$ ipython --no-banner

In [1]: import numpy as np

In [2]: np.set_printoptions(precision=1, suppress=True, linewidth=120, floatmode="fixed")

In [3]: feats = np.load("data.npy")

In [4]: feats
Out[4]: 
array([[ 4,  2, -4, -2,  4, -2],
       [ 2,  4,  1,  2, -1, -4],
       [-4,  1,  2, -3,  1,  2],
       [-2,  2, -3,  4,  2,  0],
       [ 4, -1,  1,  2, -2,  2],
       [-2, -4,  2,  0,  2,  4]])

In [5]: np.all(np.linalg.eigvalsh(feats) > 0)
Out[5]: np.False_

In [6]: [round(float(np.linalg.det(feats[:i, :i])), 2) + 0 for i in range(1, 7)]
Out[6]: [4.0, 12.0, -60.0, -768.0, -900.0, 14700.0]

In [7]: round(np.linalg.eigvalsh(feats).min(), 1)
Out[7]: np.float64(-7.2)

In [8]: w, evecs = np.linalg.eigh(feats)

In [9]: np.round(evecs.T @ feats @ evecs, 1) + 0
Out[9]: 
array([[-7.2,  0.0,  0.0,  0.0,  0.0,  0.0],
       [ 0.0, -2.0,  0.0,  0.0,  0.0,  0.0],
       [ 0.0,  0.0,  2.6,  0.0,  0.0,  0.0],
       [ 0.0,  0.0,  0.0,  5.8,  0.0,  0.0],
       [ 0.0,  0.0,  0.0,  0.0,  6.4,  0.0],
       [ 0.0,  0.0,  0.0,  0.0,  0.0, 10.5]])

In [10]: np.round(np.abs(evecs[:, -1]), 1) + 0
Out[10]: array([0.5, 0.5, 0.4, 0.2, 0.0, 0.6])

In [11]: round(w.sum(), 1), np.trace(feats)
Out[11]: (np.float64(16.0), np.int64(16))

In [12]: w
Out[12]: array([-7.2, -2.0,  2.6,  5.8,  6.4, 10.5])

In [13]: np.round(evecs.T @ evecs, 1) + 0
Out[13]: 
array([[1.0, 0.0, 0.0, 0.0, 0.0, 0.0],
       [0.0, 1.0, 0.0, 0.0, 0.0, 0.0],
       [0.0, 0.0, 1.0, 0.0, 0.0, 0.0],
       [0.0, 0.0, 0.0, 1.0, 0.0, 0.0],
       [0.0, 0.0, 0.0, 0.0, 1.0, 0.0],
       [0.0, 0.0, 0.0, 0.0, 0.0, 1.0]])

In [14]: other = np.array([[2, -3], [3, -2], [-2, 2], [3, -2], [2, -1], [-3, 3]])

In [15]: np.einsum("ik,kj->ji", feats, other)
Out[15]: 
array([[ 30,  30, -22,  24,  -1, -28],
       [-30, -27,  25, -14,  -4,  28]])

In [16]: np.linalg.matrix_rank(np.vstack([feats, other.T]))
Out[16]: np.int64(6)

In [17]: np.linalg.matrix_rank(feats @ other)
Out[17]: np.int64(2)

In [18]: feats @ other
Out[18]: 
array([[ 30, -30],
       [ 30, -27],
       [-22,  25],
       [ 24, -14],
       [ -1,  -4],
       [-28,  28]])

In [19]: other.T @ feats.T
Out[19]: 
array([[ 30,  30, -22,  24,  -1, -28],
       [-30, -27,  25, -14,  -4,  28]])

In [20]: r0 = np.array([4, 7, 4, 0, 8, 0])

In [21]: other = feats + np.outer(r0, np.eye(6)[5])

In [22]: round(float(np.linalg.det(other) / np.linalg.det(feats)), 1), round(1 + np.linalg.solve(feats, r0)[5], 1)
Out[22]: (3.0, np.float64(3.0))

In [23]: other
Out[23]: 
array([[ 4.0,  2.0, -4.0, -2.0,  4.0,  2.0],
       [ 2.0,  4.0,  1.0,  2.0, -1.0,  3.0],
       [-4.0,  1.0,  2.0, -3.0,  1.0,  6.0],
       [-2.0,  2.0, -3.0,  4.0,  2.0,  0.0],
       [ 4.0, -1.0,  1.0,  2.0, -2.0, 10.0],
       [-2.0, -4.0,  2.0,  0.0,  2.0,  4.0]])

In [24]: r0 = np.array([-3, 0])

In [25]: np.array([np.convolve(row, r0, "same") for row in feats])
Out[25]: 
array([[-12,  -6,  12,   6, -12,   6],
       [ -6, -12,  -3,  -6,   3,  12],
       [ 12,  -3,  -6,   9,  -3,  -6],
       [  6,  -6,   9, -12,  -6,   0],
       [-12,   3,  -3,  -6,   6,  -6],
       [  6,  12,  -6,   0,  -6, -12]])

In [26]: np.convolve(feats[3], r0)
Out[26]: array([  6,  -6,   9, -12,  -6,   0,   0])

In [27]: np.correlate(feats[3], feats[2], "full")
Out[27]: array([ -4,   2,   2,  -5,  19,  -6,  -9,  20, -14,  -8,   0])

In [28]: X = np.loadtxt("mat.csv", delimiter=",")

In [29]: X
Out[29]: 
array([[2.0, 0.0, 2.0, 1.0, 3.0],
       [0.0, 2.0, 3.0, 0.0, 3.0],
       [2.0, 3.0, 2.0, 4.0, 5.0],
       [1.0, 0.0, 4.0, 4.0, 5.0],
       [3.0, 3.0, 5.0, 5.0, 4.0]])

In [30]: rng = np.random.default_rng(6893)

In [31]: labels = rng.permutation(5)

In [32]: labels
Out[32]: array([0, 4, 3, 2, 1])

In [33]: other = X[labels][:, labels]

In [34]: np.trace(other)
Out[34]: np.float64(14.0)

In [35]: np.sort(np.abs(np.linalg.eigvals(other)))
Out[35]: array([ 1.6,  2.2,  2.7,  2.9, 14.7])

In [36]: np.allclose(other, X)
Out[36]: False

In [37]: round(np.linalg.det(other), 1), round(np.linalg.det(X[labels]), 1)
Out[37]: (np.float64(418.0), np.float64(418.0))

In [38]: other = X[0, 0] * X[1:] - np.outer(X[1:, 0], X[0])

In [39]: other
Out[39]: 
array([[ 0.0,  4.0,  6.0,  0.0,  6.0],
       [ 0.0,  6.0,  0.0,  6.0,  4.0],
       [ 0.0,  0.0,  6.0,  7.0,  7.0],
       [ 0.0,  6.0,  4.0,  7.0, -1.0]])

In [40]: np.flatnonzero(~other.round(6).any(axis=1))
Out[40]: array([], dtype=int64)

In [41]: r0 = np.array([2, 3, 1, 2, 3])

In [42]: other = X + np.outer(r0, np.eye(5)[3])

In [43]: np.round(np.linalg.det(other) / np.linalg.det(X), 1), round(float(1 + np.linalg.solve(X, r0)[3]), 1)
Out[43]: (np.float64(0.5), 0.5)

In [44]: J = np.load("dump.npy")

In [45]: J
Out[45]: 
array([[ -0.1,   0.1, -12.4],
       [  0.6,   0.0,  -2.0],
       [  0.4,  -0.3,  -1.9],
       [  0.0,  -0.5,   6.9],
       [  2.6,  -0.2,  -1.6],
       [ -0.2,  -0.1,   5.7],
       [ -0.7,   0.0,   6.2],
       [  0.6,   0.1,  -3.3],
       [ -1.4,   0.0,  -3.4],
       [  0.0,  -0.4,  -1.1],
       [ -1.2,   0.1,   5.3],
       [ -0.5,   0.2,  -5.8],
       [ -0.9,   0.3, -12.5],
       [  0.3,   0.1,   5.5],
       [ -0.7,   0.1,   2.3],
       [  0.6,  -0.3,   6.1],
       [ -0.3,   0.1,  -3.8],
       [  0.8,   0.2,  -3.5],
       [ -0.1,   0.2,   3.6],
       [ -2.7,   0.1,   4.2],
       [ -1.1,   0.0,  -6.2],
       [ -0.8,  -0.1,   7.2],
       [  0.5,   0.1,   1.7],
       [ -0.8,   0.2,  -0.1]])

In [46]: labels = J[:, 1] > np.median(J[:, 1])

In [47]: r0 = J[labels].mean(axis=0) - J[~labels].mean(axis=0)

In [48]: np.round((((J - J.mean(axis=0)) @ r0 > 0) == labels).mean(), 1)
Out[48]: np.float64(0.6)

In [49]: r0
Out[49]: array([-0.1,  0.3, -4.5])

In [50]: labels.astype(int)
Out[50]: array([0, 0, 0, 0, 0, 0, 0, 0, 0, 0, 0, 1, 1, 0, 0, 0, 0, 1, 1, 0, 0, 0, 0, 1])

In [51]: cent = J[[4, 12]].astype(float)

In [52]: for _ in range(4):
    ...:     labels = np.linalg.norm(J[:, None] - cent, axis=-1).argmin(axis=1)
    ...:     cent = np.array([J[labels == j].mean(axis=0) for j in range(2)])
    ...: 

In [53]: labels
Out[53]: array([1, 0, 0, 0, 0, 0, 0, 1, 1, 0, 0, 1, 1, 0, 0, 0, 1, 1, 0, 0, 1, 0, 0, 0])

In [54]: np.abs(cent[1] - cent[0]).argmax()
Out[54]: np.int64(2)

In [55]: cen = J - J.mean(axis=0)

In [56]: evecs = np.linalg.svd(cen)[2][:2]

In [57]: other = cen - cen @ evecs.T @ evecs

In [58]: np.linalg.norm(other, axis=1).round(6).argmax()
Out[58]: np.int64(9)

In [59]: (cen @ evecs.T).std(axis=0)
Out[59]: array([5.6, 1.0])

In [60]: np.round(other.std(axis=0), 1) + 0
Out[60]: array([0.0, 0.2, 0.0])

In [61]: round(float(np.linalg.norm(other) / np.linalg.norm(cen)), 1)
Out[61]: 0.0

In [62]: A = np.load("w.npy")

In [63]: A
Out[63]: 
array([[ 3,  3,  3,  3],
       [ 3,  6,  6,  6],
       [ 3,  6,  9,  9],
       [ 3,  6,  9, 12]])

In [64]: r0, v = A[0], A[1]

In [65]: r0 @ v
Out[65]: np.int64(63)

In [66]: r0 @ r0
Out[66]: np.int64(36)

In [67]: pr = (r0 @ v) / (r0 @ r0) * r0

In [68]: np.linalg.matrix_rank(np.outer(r0, v))
Out[68]: np.int64(1)

In [69]: (v - pr) @ r0
Out[69]: np.float64(0.0)

In [70]: np.outer(r0, v)
Out[70]: 
array([[ 9, 18, 18, 18],
       [ 9, 18, 18, 18],
       [ 9, 18, 18, 18],
       [ 9, 18, 18, 18]])

In [71]: np.round(np.linalg.norm(r0 + v) ** 2 + np.linalg.norm(r0 - v) ** 2, 1)
Out[71]: np.float64(306.0)

In [72]: vec = np.ones(4)

In [73]: for _ in range(3):
    ...:     vec = A @ vec
    ...:     vec /= np.linalg.norm(vec)
    ...:     print(round(vec @ A @ vec, 1))
    ...: 
24.8
24.9
24.9

In [74]: np.round(np.linalg.eigvalsh(A)[-1], 1)
Out[74]: np.float64(24.9)

In [75]: labels = rng.permutation(4)

In [76]: labels
Out[76]: array([3, 0, 1, 2])

In [77]: other = A[labels][:, labels]

In [78]: np.allclose(other, A)
Out[78]: False

In [79]: np.round(np.linalg.det(other), 1), round(float(np.linalg.det(A[labels])), 1)
Out[79]: (np.float64(81.0), -81.0)

In [80]: low = np.linalg.cholesky(A)

In [81]: np.round(np.prod(np.diag(low)) ** 2, 1), round(float(np.linalg.det(A)), 1)
Out[81]: (np.float64(81.0), 81.0)

In [82]: np.diag(low) ** 2
Out[82]: array([3.0, 3.0, 3.0, 3.0])

In [83]: A / np.sqrt(np.outer(np.diag(A), np.diag(A)))
Out[83]: 
array([[1.0, 0.7, 0.6, 0.5],
       [0.7, 1.0, 0.8, 0.7],
       [0.6, 0.8, 1.0, 0.9],
       [0.5, 0.7, 0.9, 1.0]])

In [84]: m1 = np.load("m.npy")

In [85]: m1.round(1) + 0
Out[85]: 
array([[ 1.0,  0.1, -1.2, -0.2,  0.4, -0.5],
       [ 0.1,  1.9, -0.1, -0.9,  0.3,  0.0],
       [-1.2, -0.1,  1.7, -0.4, -0.1,  0.8],
       [-0.2, -0.9, -0.4,  2.1,  0.3,  0.1],
       [ 0.4,  0.3, -0.1,  0.3,  2.6,  0.8],
       [-0.5,  0.0,  0.8,  0.1,  0.8,  0.6]])

In [86]: round(float(np.linalg.norm(m1) ** 2 / np.linalg.norm(m1, 2) ** 2), 1)
Out[86]: 3.1

In [87]: np.linalg.norm(m1, axis=0)
Out[87]: array([1.7, 2.2, 2.3, 2.4, 2.8, 1.4])

In [88]: np.linalg.norm(m1, axis=1).argmax()
Out[88]: np.int64(4)

In [89]: round(np.linalg.norm(m1, 2), 1)
Out[89]: np.float64(3.0)

In [90]: round(np.linalg.norm(m1[0], 1), 1), round(np.linalg.norm(m1[0], np.inf), 1)
Out[90]: (np.float64(3.4), np.float64(1.2))

In [91]: rk = np.linalg.matrix_rank(m1)

In [92]: rk
Out[92]: np.int64(4)

In [93]: ns = np.linalg.svd(m1)[2][rk:].T

In [94]: [int(np.linalg.matrix_rank(m1[:i])) for i in range(1, len(m1) + 1)]
Out[94]: [1, 2, 3, 4, 4, 4]

In [95]: np.allclose(m1 @ ns, 0)
Out[95]: True

In [96]: np.linalg.matrix_rank(m1.T @ m1), np.linalg.matrix_rank(m1 @ m1.T)
Out[96]: (np.int64(4), np.int64(4))

In [97]: np.round(m1 @ ns, 1) + 0
Out[97]: 
array([[0.0, 0.0],
       [0.0, 0.0],
       [0.0, 0.0],
       [0.0, 0.0],
       [0.0, 0.0],
       [0.0, 0.0]])

In [98]: [int(np.linalg.matrix_rank(m1[:, :j + 1])) for j in range(6)]
Out[98]: [1, 2, 3, 4, 4, 4]

In [99]: W0 = np.load("run1.npy")

In [100]: W0
Out[100]: 
array([[ 0.6, -0.4, -0.3],
       [-0.4,  0.6, -0.3],
       [-0.3, -0.3,  0.7]])

In [101]: w, evecs = np.linalg.eigh(W0)

In [102]: vec = np.array([5, -5, -4])

In [103]: evecs * np.abs(w) @ evecs.T
Out[103]: 
array([[ 0.6, -0.4, -0.3],
       [-0.4,  0.6, -0.3],
       [-0.3, -0.3,  0.7]])

In [104]: np.linalg.eigvalsh(W0[1:, 1:])
Out[104]: array([0.4, 1.0])

In [105]: rk = np.linalg.matrix_rank(W0)

In [106]: rk
Out[106]: np.int64(2)

In [107]: ns = np.linalg.svd(W0)[2][rk:].T

In [108]: [int(np.linalg.matrix_rank(W0[:, :j + 1])) for j in range(3)]
Out[108]: [1, 2, 2]

In [109]: np.linalg.matrix_rank(W0.T @ W0), np.linalg.matrix_rank(W0 @ W0.T)
Out[109]: (np.int64(2), np.int64(2))

In [110]: np.allclose(W0 @ ns, 0)
Out[110]: True

In [111]: theta = np.radians(60)

In [112]: Rm = np.eye(3)

In [113]: Rm[2, 2] = Rm[1, 1] = np.cos(theta)

In [114]: Rm[2, 1], Rm[1, 2] = -np.sin(theta), np.sin(theta)

In [115]: Rm
Out[115]: 
array([[ 1.0,  0.0,  0.0],
       [ 0.0,  0.5,  0.9],
       [ 0.0, -0.9,  0.5]])

In [116]: other = W0 @ Rm.T

In [117]: np.allclose(W0 @ W0.T, other @ other.T)
Out[117]: True

In [118]: np.abs(other - W0).max(axis=0)
Out[118]: array([0.0, 0.8, 0.5])

In [119]: other = np.array([[1, 1, 3, 2, 2, 2],
     ...:     [1, 0, 1, 3, 0, 2],
     ...:     [1, 0, 3, 3, 0, 1],
     ...:     [2, 0, 3, 1, 2, 0],
     ...:     [0, 3, 2, 0, 0, 3],
     ...:     [0, 3, 0, 3, 1, 0]])

In [120]: data = np.triu(other, 1)

In [121]: data
Out[121]: 
array([[0, 1, 3, 2, 2, 2],
       [0, 0, 1, 3, 0, 2],
       [0, 0, 0, 3, 0, 1],
       [0, 0, 0, 0, 2, 0],
       [0, 0, 0, 0, 0, 3],
       [0, 0, 0, 0, 0, 0]])

In [122]: np.linalg.matrix_rank(data, rtol=0.1)
Out[122]: np.int64(4)

In [123]: [round(float(x), 1) for x in np.linalg.svd(data, compute_uv=False)[:3]]
Out[123]: [6.4, 3.0, 2.6]

In [124]: np.allclose(data[:-1].T @ np.linalg.lstsq(data[:-1].T, data[-1])[0], data[-1])
Out[124]: True

In [125]: np.unique(data.round(6), axis=0).shape
Out[125]: (6, 6)

In [126]: U, s, Vh = np.linalg.svd(data)

In [127]: np.argmax(s[:-1] / (s[1:] + 1e-6)) + 1
Out[127]: np.int64(5)

In [128]: s
Out[128]: array([6.4, 3.0, 2.6, 1.5, 0.2, 0.0])

In [129]: other = U[:, :5] @ np.diag(s[:5]) @ Vh[:5]

In [130]: np.linalg.matrix_rank(data, rtol=0.05)
Out[130]: np.int64(4)

In [131]: other.round(1) + 0
Out[131]: 
array([[0.0, 1.0, 3.0, 2.0, 2.0, 2.0],
       [0.0, 0.0, 1.0, 3.0, 0.0, 2.0],
       [0.0, 0.0, 0.0, 3.0, 0.0, 1.0],
       [0.0, 0.0, 0.0, 0.0, 2.0, 0.0],
       [0.0, 0.0, 0.0, 0.0, 0.0, 3.0],
       [0.0, 0.0, 0.0, 0.0, 0.0, 0.0]])

In [132]: np.round(np.linalg.norm(data - other) / np.linalg.norm(data), 1)
Out[132]: np.float64(0.0)

In [133]: round(np.abs(data - other).max(), 1)
Out[133]: np.float64(0.0)

In [134]: E = np.array([[0, 0, 1, 1, 0, 1],
     ...:     [0, 0, 3, -1, 3, -4],
     ...:     [-1, -3, 0, 2, 1, -5],
     ...:     [-1, 1, -2, 0, -2, 1],
     ...:     [0, -3, -1, 2, 0, 3],
     ...:     [-1, 4, 5, -1, -3, 0]])

In [135]: vec = np.array([7, 0, 5, 4, 1, 3])

In [136]: y = E @ vec

In [137]: y
Out[137]: array([ 12,   2, -13, -16,  12,  11])

In [138]: np.round(np.linalg.solve(E, y), 1) + 0
Out[138]: array([7.0, 0.0, 5.0, 4.0, 1.0, 3.0])

In [139]: np.round(np.linalg.solve(E, 5 * y), 1) + 0
Out[139]: array([35.0,  0.0, 25.0, 20.0,  5.0, 15.0])
